>>> import numpy as np
>>> np.set_printoptions(suppress=True, linewidth=140)
>>> E = np.load("block10.npy")
>>> E
array([[ 0,  0,  0,  0,  0,  0],
       [-3,  0,  0,  0,  0,  0],
       [-2,  1,  0,  0,  0,  0],
       [ 0,  0,  0,  0,  0,  0],
       [ 0,  0, -3,  0,  0,  0],
       [ 0,  0, -2,  1,  0,  0],
       [ 0,  0,  0,  0,  0,  0],
       [ 0,  0,  0,  0, -3,  0],
       [ 0,  0,  0,  0, -2,  1]])
>>> hat = E @ np.linalg.solve(E.T @ E, E.T)
>>> np.allclose(hat @ hat, hat)
True
>>> np.trace(hat)
np.float64(6.0)
>>> np.round(np.linalg.eigvalsh(hat), 3)
array([0., 0., 0., 1., 1., 1., 1., 1., 1.])
>>> theta = np.radians(72)
>>> Rm = np.eye(6)
>>> Rm[3, 3] = Rm[0, 0] = np.cos(theta)
>>> Rm[3, 0], Rm[0, 3] = -np.sin(theta), np.sin(theta)
>>> Rm.round(3)
array([[ 0.309,  0.   ,  0.   ,  0.951,  0.   ,  0.   ],
       [ 0.   ,  1.   ,  0.   ,  0.   ,  0.   ,  0.   ],
       [ 0.   ,  0.   ,  1.   ,  0.   ,  0.   ,  0.   ],
       [-0.951,  0.   ,  0.   ,  0.309,  0.   ,  0.   ],
       [ 0.   ,  0.   ,  0.   ,  0.   ,  1.   ,  0.   ],
       [ 0.   ,  0.   ,  0.   ,  0.   ,  0.   ,  1.   ]])
>>> A2 = E @ Rm.T
>>> round(np.linalg.det(Rm), 3), np.round(np.trace(Rm), 3)
(np.float64(1.0), np.float64(4.618))
>>> np.round(np.abs(A2 - E).max(axis=0), 3)
array([2.073, 0.   , 0.   , 2.853, 0.   , 0.   ])
>>> np.allclose(E @ E.T, A2 @ A2.T)
True
>>> np.round(np.linalg.svd(E, compute_uv=False), 3), np.round(np.linalg.svd(A2, compute_uv=False), 3)
(array([3.65 , 3.65 , 3.65 , 0.822, 0.822, 0.822]), array([3.65 , 3.65 , 3.65 , 0.822, 0.822, 0.822]))
>>> A2 = np.c_[E[:, :5] @ np.array([[2, 3, 2, -1, 0],
...     [2, -3, 2, 0, -2],
...     [-2, 0, 2, -3, -1],
...     [1, 1, 0, 0, 3],
...     [1, 1, -1, 3, -1]]), np.array([0, 2, 1, 3, 0, 5, 0, 2, 3])]
>>> A2
array([[ 0,  0,  0,  0,  0,  0],
       [-6, -9, -6,  3,  0,  2],
       [-2, -9, -2,  2, -2,  1],
       [ 0,  0,  0,  0,  0,  3],
       [ 6,  0, -6,  9,  3,  0],
       [ 5,  1, -4,  6,  5,  5],
       [ 0,  0,  0,  0,  0,  0],
       [-3, -3,  3, -9,  3,  2],
       [-2, -2,  2, -6,  2,  3]])
>>> np.linalg.matrix_rank(A2)
np.int64(6)
>>> vec = np.array([3, 5, 2, 3, 3, 4])
>>> h1 = np.maximum(A2 @ vec, 0)
>>> A2.T @ h1
array([ 577,   65, -512,  768,  451,  361])
>>> np.maximum(A2 @ vec, 0) - np.maximum(-A2 @ vec, 0)
array([  0, -58, -51,  12,  42,  65,   0, -28, -12])
>>> np.maximum(A2 @ (3 * vec), 0)
array([  0,   0,   0,  36, 126, 195,   0,   0,   0])
>>> h1
array([ 0,  0,  0, 12, 42, 65,  0,  0,  0])
>>> np.flatnonzero(h1 > 1e-9)
array([3, 4, 5])
>>> F = np.load("test12.npy")
>>> F
array([[ 1,  0,  0,  0,  0,  0],
       [-4, -2,  0,  0,  0,  0],
       [-4, -3,  3,  0,  0,  0],
       [ 3, -4,  4,  2,  0,  0],
       [-5, -5,  5,  5,  4,  0],
       [ 5, -1,  3,  4,  5, -4]])
>>> Q, V = np.linalg.qr(F[:, :1])[0], np.linalg.qr(F[:, 1:])[0]
>>> sig = np.linalg.svd(Q.T @ V, compute_uv=False)
>>> np.round(np.degrees(np.arccos(sig.clip(0, 1))), 3)
array([5.984])
>>> (sig > 0.9).sum()
np.int64(1)
>>> r0 = np.array([0, 3, 5, 8, 7])
>>> rng = np.random.default_rng(61721)
>>> M = np.outer(rng.normal(size=13), r0) + 0.3 * rng.normal(size=(13, 5))
>>> M.round(3) + 0
array([[  0.032,   1.119,   2.391,   3.663,   3.155],
       [  0.243,   1.929,   3.622,   5.568,   4.551],
       [ -0.213,  -8.188, -14.588, -23.508, -20.964],
       [  0.388,   3.411,   4.146,   8.391,   6.875],
       [ -0.23 ,  -0.504,  -1.198,  -2.708,  -1.999],
       [  0.193,   0.558,   0.471,   1.362,   0.828],
       [  0.   ,  -2.338,  -3.988,  -5.731,  -5.039],
       [ -0.032,  -1.104,  -2.21 ,  -3.36 ,  -2.524],
       [ -0.095,   2.861,   5.112,   7.518,   6.19 ],
       [ -0.213,   1.25 ,   2.202,   3.02 ,   2.439],
       [ -0.355,  -5.87 ,  -9.929, -15.104, -14.713],
       [  0.029,   2.965,   5.302,   8.489,   7.285],
       [ -0.155,  -4.666,  -6.606, -11.579,  -9.886]])
>>> Ac = M - M.mean(axis=0)
>>> V = np.linalg.svd(Ac)[2][:1]
>>> A2 = Ac - Ac @ V.T @ V
>>> np.round((Ac @ V.T).std(axis=0), 3)
array([14.435])
>>> np.round(A2.std(axis=0), 3)
array([0.158, 0.269, 0.341, 0.269, 0.259])
>>> np.linalg.norm(A2, axis=1).round(6).argmax()
np.int64(3)
>>> np.round(np.cov(Ac @ V.T, rowvar=False), 3)
np.float64(225.741)
>>> Ac = (M - M.mean(axis=0)) / M.std(axis=0)
>>> np.round(Ac.std(axis=0), 3)
array([1., 1., 1., 1., 1.])
>>> b = np.linalg.lstsq(np.delete(Ac, 2, axis=1), Ac[:, 2])[0]
>>> np.abs(b).argmax()
np.int64(3)
>>> A2 = np.c_[M[:, :3] @ np.array([[-4, 3, 1], [-3, -1, -2], [0, -1, 3]]), np.array([4, 3, 6, 1, 9, 6, 1, 3, 7, 6, 5, 7, 6])]
>>> A2.round(3)
array([[ -3.486,  -3.413,   4.968,   4.   ],
       [ -6.758,  -4.823,   7.25 ,   3.   ],
       [ 25.416,  22.138, -27.599,   6.   ],
       [-11.786,  -6.393,   6.003,   1.   ],
       [  2.431,   1.012,  -2.815,   9.   ],
       [ -2.445,  -0.451,   0.49 ,   6.   ],
       [  7.015,   6.325,  -7.287,   1.   ],
       [  3.439,   3.219,  -4.454,   3.   ],
       [ -8.203,  -8.256,   9.52 ,   7.   ],
       [ -2.897,  -4.092,   3.894,   6.   ],
       [ 19.029,  14.736, -18.402,   5.   ],
       [ -9.011,  -8.181,  10.003,   7.   ],
       [ 14.616,  10.808, -10.64 ,   6.   ]])
>>> np.round(np.linalg.norm(A2 - M @ np.linalg.lstsq(M, A2)[0], axis=0), 3) + 0
array([ 0.   ,  0.   ,  0.   , 15.311])
>>> np.round(np.linalg.lstsq(M, A2[:, 0])[0], 3) + 0
array([-4., -3.,  0.,  0.,  0.])
>>> vec = np.array([0, 0, -2, -1, 1])
>>> rhs = M @ vec
>>> np.round(np.linalg.lstsq(M, rhs)[0], 3) + 0
array([ 0.,  0., -2., -1.,  1.])
>>> np.round(np.linalg.solve(M.T @ M, M.T @ rhs), 3) + 0
array([ 0.,  0., -2., -1.,  1.])
>>> rhs = rhs + 0.05 * rng.normal(size=13)
>>> rhs.round(3)
array([ -5.294,  -8.214,  31.74 ,  -9.744,   3.149,  -1.577,   8.662,   5.329, -11.6  ,  -5.01 ,  20.26 , -11.769,  14.924])
>>> b, *_ = np.linalg.lstsq(M, rhs)
>>> b.round(3)
array([-0.004,  0.019, -2.025, -1.013,  1.023])
>>> b.round()
array([-0.,  0., -2., -1.,  1.])
>>> [round(float(np.linalg.norm(np.linalg.solve(M.T @ M + lam * np.eye(5), M.T @ rhs))), 2) for lam in (0, 1, 10, 100)]
[2.48, 1.64, 0.94, 0.86]
>>> X = np.load("data.npy")
>>> X
array([[ 0., -1., -1., -2.],
       [ 0., -2.,  0., -2.],
       [-2.,  1., -1.,  0.],
       [ 2., -1., -1., -2.]])
>>> A2 = X + rng.integers(-2, 3, (4, 3)) @ rng.integers(-2, 3, (3, 4))
>>> A2
array([[ 1.,  6.,  0.,  0.],
       [ 1., -5.,  1., -3.],
       [-4., -3., -3.,  0.],
       [ 4.,  3.,  1., -1.]])
>>> np.linalg.matrix_rank(A2 - X, tol=1e-8)
np.int64(3)
>>> np.round(np.linalg.svd(A2 - X, compute_uv=False), 3) + 0
array([10.226,  3.302,  0.725,  0.   ])
>>> np.abs(A2 - X).sum(axis=1)
array([11.,  6.,  8.,  9.])
>>> Q = A2.astype(float).copy()
>>> for j in range(4):
...     Q[:, j] -= Q[:, :j] @ (Q[:, :j].T @ Q[:, j])
...     Q[:, j] /= np.linalg.norm(Q[:, j])
... 
>>> np.round(Q.T @ Q, 3) + 0
array([[1., 0., 0., 0.],
       [0., 1., 0., 0.],
       [0., 0., 1., 0.],
       [0., 0., 0., 1.]])
>>> A2 = X / np.sqrt((X ** 2).mean(axis=1, keepdims=True))
>>> X - X.mean(axis=1, keepdims=True)
array([[ 1. ,  0. ,  0. , -1. ],
       [ 1. , -1. ,  1. , -1. ],
       [-1.5,  1.5, -0.5,  0.5],
       [ 2.5, -0.5, -0.5, -1.5]])
>>> np.linalg.matrix_rank(X - X.mean(axis=1, keepdims=True))
np.int64(3)
>>> np.linalg.matrix_rank(A2) == np.linalg.matrix_rank(X)
np.True_
>>> W0 = np.diag(np.array([0, 2, 2])) + 2 * np.eye(3, k=1) + 2 * np.eye(3, k=-1)
>>> W0
array([[0., 2., 0.],
       [2., 2., 2.],
       [0., 2., 2.]])
>>> U, sig, vt = np.linalg.svd(W0, full_matrices=False)
>>> np.round(vt @ vt.T, 3) + 0
array([[1., 0., 0.],
       [0., 1., 0.],
       [0., 0., 1.]])
>>> U.shape, sig.shape, vt.shape
((3, 3), (3,), (3, 3))
>>> np.round(U.T @ W0 @ vt.T, 3) + 0
array([[4.494, 0.   , 0.   ],
       [0.   , 1.604, 0.   ],
       [0.   , 0.   , 1.11 ]])
>>> np.abs(U[:, 0]).round(6).argmax()
np.int64(1)
>>> vec = np.array([0, 1, 0])
>>> h1 = np.maximum(W0 @ vec, 0)
>>> h1
array([2., 2., 2.])
>>> W0.T @ h1
array([ 4., 12.,  8.])
>>> Q = W0.astype(float).copy()
>>> for j in range(3):
...     Q[:, j] -= Q[:, :j] @ (Q[:, :j].T @ Q[:, j])
...     Q[:, j] /= np.linalg.norm(Q[:, j])
... 
>>> np.round(Q.T @ Q, 3) + 0
array([[1., 0., 0.],
       [0., 1., 0.],
       [0., 0., 1.]])
>>> w, V = np.linalg.eigh(W0)
>>> vec = np.array([0, 3, 3])
>>> np.abs(W0).sum(axis=1).max(), round(float(np.abs(w).max()), 3)
(np.float64(6.0), 4.494)
>>> np.round(V * np.maximum(w, 0) @ V.T, 3)
array([[0.871, 1.301, 0.388],
       [1.301, 2.56 , 1.689],
       [0.388, 1.689, 2.173]])
>>> vec @ W0 @ vec / (vec @ vec), round(float(w[0]), 3), round(float(w[-1]), 3)
(np.float64(4.0), -1.604, 4.494)
>>> w, V = np.linalg.eigh(W0)
>>> np.round(np.linalg.svd(W0, compute_uv=False), 3)
array([4.494, 1.604, 1.11 ])
>>> np.round(V @ np.diag(w) @ V.T, 3) + 0
array([[0., 2., 0.],
       [2., 2., 2.],
       [0., 2., 2.]])
>>> np.round(V.T @ W0 @ V, 3) + 0
array([[-1.604,  0.   ,  0.   ],
       [ 0.   ,  1.11 ,  0.   ],
       [ 0.   ,  0.   ,  4.494]])
>>> np.round(np.abs(V[:, -1]), 3)
array([0.328, 0.737, 0.591])
>>> mat = np.load("arr.npy")
>>> mat.round(3)
array([[ 19.662,  -7.523, -11.466,   7.146,  14.669,   1.116,  -1.05 ],
       [ 17.364,  -6.635,  -9.866,   6.129,  12.764,   0.84 ,  -1.369],
       [ 15.247,  -5.824,  -8.418,   5.201,  11.025,   0.61 ,  -1.627],
       [ 14.157,  -5.408,  -7.684,   4.729,  10.137,   0.502,  -1.743],
       [ 12.787,  -4.889,  -6.774,   4.141,   9.03 ,   0.378,  -1.872],
       [ 12.662,  -4.842,  -6.692,   4.087,   8.929,   0.368,  -1.882],
       [  8.804,  -3.397,  -4.227,   2.477,   5.874,   0.103,  -2.1  ],
       [  2.54 ,  -1.107,  -0.763,   0.182,   1.289,   0.055,  -1.595],
       [  2.371,  -1.045,  -0.688,   0.135,   1.18 ,   0.063,  -1.549],
       [  1.058,  -0.549,  -0.189,  -0.154,   0.396,   0.135,  -1.023],
       [  0.971,  -0.515,  -0.163,  -0.164,   0.35 ,   0.139,  -0.973],
       [ -0.116,   0.162,   0.008,   0.179,   0.017,  -0.212,   0.287],
       [ -0.12 ,   0.171,   0.009,   0.19 ,   0.019,  -0.227,   0.301],
       [ -0.16 ,   0.279,   0.035,   0.311,   0.033,  -0.415,   0.436],
       [ -0.258,   0.652,   0.273,   0.644,  -0.008,  -1.183,   0.628],
       [ -0.29 ,   0.753,   0.368,   0.709,  -0.045,  -1.401,   0.63 ],
       [ -0.321,   0.841,   0.458,   0.757,  -0.084,  -1.59 ,   0.62 ],
       [ -0.375,   0.974,   0.605,   0.819,  -0.154,  -1.875,   0.589],
       [ -0.991,   1.988,   1.982,   1.   ,  -0.988,  -3.976,   0.009],
       [ -1.341,   2.43 ,   2.66 ,   0.979,  -1.45 ,  -4.848,  -0.34 ],
       [ -1.972,   3.141,   3.803,   0.872,  -2.268,  -6.21 ,  -0.959],
       [ -3.195,   4.361,   5.859,   0.549,  -3.812,  -8.456,  -2.115],
       [ -4.455,   5.506,   7.856,   0.139,  -5.366, -10.484,  -3.262],
       [ -4.967,   5.951,   8.645,  -0.04 ,  -5.991, -11.258,  -3.718],
       [ -4.99 ,   5.971,   8.68 ,  -0.048,  -6.019, -11.292,  -3.738],
       [ -5.843,   6.694,   9.972,  -0.359,  -7.053, -12.532,  -4.488],
       [ -7.004,   7.648,  11.693,  -0.8  ,  -8.447, -14.138,  -5.489]])
>>> basis = mat[[12, 18]].astype(float)
>>> for _ in range(5):
...     lab = np.linalg.norm(mat[:, None] - basis, axis=-1).argmin(axis=1)
...     basis = np.array([mat[lab == j].mean(axis=0) for j in range(2)])
... 
>>> lab
array([0, 0, 0, 0, 0, 0, 0, 0, 0, 0, 0, 0, 0, 0, 0, 0, 0, 0, 1, 1, 1, 1, 1, 1, 1, 1, 1])
>>> np.round(basis[1] - basis[0], 3)
array([-9.75 ,  6.96 ,  9.86 , -1.83 , -8.79 , -9.1  , -1.939])
>>> np.bincount(lab)
array([18,  9])
>>> feats = np.load("a.npy")
>>> feats
array([[-0.217, -0.149,  0.07 ,  0.149,  0.02 , -0.188, -0.119],
       [ 0.845,  0.454,  0.797,  0.711,  0.178, -0.1  , -0.793],
       [-0.793, -0.696,  0.696,  0.872,  0.197, -0.872, -0.834],
       [-0.397, -0.235, -0.06 ,  0.06 ,  0.   , -0.207,  0.   ],
       [ 0.947,  0.753,  0.43 , -0.02 ,  0.04 ,  0.629, -0.235],
       [-0.999, -0.97 , -0.922, -0.537, -0.197, -0.848,  0.834],
       [-0.159,  0.197, -0.845, -0.885, -0.235,  0.706,  0.894],
       [-0.363,  0.05 , -0.824, -0.848, -0.217,  0.598,  0.867],
       [ 0.1  , -0.04 ,  0.397,  0.43 ,  0.08 , -0.264, -0.446],
       [-0.43 , -0.485,  0.782,  0.879,  0.217, -0.804, -0.867],
       [ 0.953,  0.675,  0.856,  0.726,  0.197,  0.129, -0.834],
       [ 0.178, -0.139,  0.778,  0.821,  0.197, -0.611, -0.834],
       [ 0.938,  0.793, -0.159, -0.617, -0.08 ,  0.827,  0.446],
       [ 0.139,  0.53 , -0.971, -0.987, -0.397,  0.941,  0.987],
       [ 0.919,  0.578,  0.845,  0.744,  0.197, -0.01 , -0.834],
       [ 0.881,  0.629,  0.38 ,  0.04 ,  0.04 ,  0.485, -0.235],
       [ 0.38 , -0.159,  0.933,  0.951,  0.31 , -0.793, -0.958],
       [ 0.814,  0.188,  0.97 ,  0.97 ,  0.363, -0.74 , -0.979],
       [-0.629, -0.178, -0.808, -0.793, -0.197,  0.405,  0.834],
       [-0.995, -0.786, -0.996, -0.99 , -0.478,  0.537,  0.996],
       [ 0.814,  0.604, -0.04 , -0.38 , -0.04 ,  0.623,  0.235],
       [ 0.905,  0.53 ,  0.869,  0.797,  0.217, -0.129, -0.867],
       [ 0.653,  0.291,  0.617,  0.537,  0.119, -0.09 , -0.617],
       [-0.592, -0.592,  0.808,  0.909,  0.235, -0.862, -0.894],
       [ 0.06 ,  0.336, -0.864, -0.914, -0.254,  0.789,  0.915],
       [-0.958, -0.762, -0.592, -0.197, -0.08 , -0.565,  0.446],
       [ 0.938,  0.38 ,  0.991,  0.989,  0.446, -0.786, -0.994],
       [-0.217, -0.31 ,  0.653,  0.753,  0.159, -0.635, -0.744],
       [ 0.753,  0.217,  0.915,  0.909,  0.273, -0.558, -0.933],
       [ 0.675,  0.08 ,  0.94 ,  0.945,  0.31 , -0.701, -0.958]])
>>> vec = np.array([3, -3, -1, 5, 3, -2, -2])
>>> rhs = feats @ vec
>>> b, lr = np.zeros(7), 1 / np.linalg.norm(feats, 2) ** 2
>>> for i in range(10):
...     b -= lr * feats.T @ (feats @ b - rhs)
...     if i % 2 == 0: print(i, round(np.linalg.norm(feats @ b - rhs), 3))
... 
0 5.613
2 3.42
4 2.823
6 2.634
8 2.528
>>> round(np.linalg.cond(feats), 3)
np.float64(214.438)
>>> b.round(3)
array([ 0.522, -0.573,  2.239,  2.618,  0.806, -2.471, -2.468])
